$ python -q
>>> import numpy as np
>>> np.set_printoptions(precision=4, suppress=True, linewidth=200, floatmode="fixed")
>>> J = np.load("m.npy")
>>> print(J)
[[0 0 1 1 1 0 0 0]
 [0 0 1 0 0 0 0 0]
 [1 1 0 0 0 1 1 1]
 [1 0 0 0 0 1 0 0]
 [1 0 0 0 0 1 1 0]
 [0 0 1 1 1 0 1 0]
 [0 0 1 0 1 1 0 0]
 [0 0 1 0 0 0 0 0]]
>>> W = np.array([[-1, 2],
...     [-2, -2],
...     [-1, 1],
...     [-2, 0],
...     [-2, 0],
...     [0, -2],
...     [-1, 1],
...     [1, 2]])
>>> beta = np.array([0, 3])
>>> hid = np.maximum(J @ W + beta, 0)
>>> print(np.linalg.matrix_rank(hid))
1
>>> print((hid > 0).astype(int))
[[0 1]
 [0 1]
 [0 1]
 [0 1]
 [0 1]
 [0 1]
 [0 1]
 [0 1]]
>>> print((hid > 0).mean(axis=0))
[0.0000 1.0000]
>>> cent = np.array([[3, 0], [-2, -2]])
>>> print(hid @ cent)
[[ -8  -8]
 [ -8  -8]
 [ -8  -8]
 [ -6  -6]
 [ -8  -8]
 [-10 -10]
 [ -4  -4]
 [ -8  -8]]
>>> w, vecs = np.linalg.eigh(J)
>>> print(np.abs(vecs[:, -1]).round(6).argmax())
2
>>> print(w.round(4) + 0)
[-2.6928 -1.3928 -0.8982  0.0000  0.0000  0.6805  1.0841  3.2193]
>>> print(np.round(vecs.T @ vecs, 4) + 0)
[[1.0000 0.0000 0.0000 0.0000 0.0000 0.0000 0.0000 0.0000]
 [0.0000 1.0000 0.0000 0.0000 0.0000 0.0000 0.0000 0.0000]
 [0.0000 0.0000 1.0000 0.0000 0.0000 0.0000 0.0000 0.0000]
 [0.0000 0.0000 0.0000 1.0000 0.0000 0.0000 0.0000 0.0000]
 [0.0000 0.0000 0.0000 0.0000 1.0000 0.0000 0.0000 0.0000]
 [0.0000 0.0000 0.0000 0.0000 0.0000 1.0000 0.0000 0.0000]
 [0.0000 0.0000 0.0000 0.0000 0.0000 0.0000 1.0000 0.0000]
 [0.0000 0.0000 0.0000 0.0000 0.0000 0.0000 0.0000 1.0000]]
>>> print(J @ J)
[[3 1 0 0 0 3 2 1]
 [1 1 0 0 0 1 1 1]
 [0 0 5 2 3 1 1 0]
 [0 0 2 2 2 0 1 0]
 [0 0 3 2 3 1 1 0]
 [3 1 1 0 1 4 2 1]
 [2 1 1 1 1 2 3 1]
 [1 1 0 0 0 1 1 1]]
>>> print(J.sum(axis=0))
[3 1 5 2 3 4 3 1]
>>> low = np.diag(J.sum(axis=1)) - J
>>> print(np.linalg.matrix_rank(low))
7
>>> print(np.round(np.linalg.eigvalsh(low), 4) + 0)
[0.0000 0.7822 1.0000 1.8711 3.0000 4.0000 4.8036 6.5432]
>>> print((np.linalg.eigvalsh(low) < 1e-8).sum())
1
>>> print(round(np.linalg.det(low[1:, 1:])))
69
>>> w, vecs = np.linalg.eigh(J)
>>> vec = np.array([-2, -1, 0, 0, -1, 2, 2, 2])
>>> print(np.round(np.linalg.eigvalsh(J[1:, 1:]), 4) + 0)
[-2.0748 -1.3706 -0.7572  0.0000  0.3089  1.0617  2.8321]
>>> print(vec @ J @ vec)
4
>>> print(np.abs(J).sum(axis=1).max(), round(float(np.abs(w).max()), 4))
5 3.2193
>>> print((np.sign(vecs[:, -1].round(6)) == np.sign(vecs[0, -1].round(6))).astype(int))
[1 1 1 1 1 1 1 1]
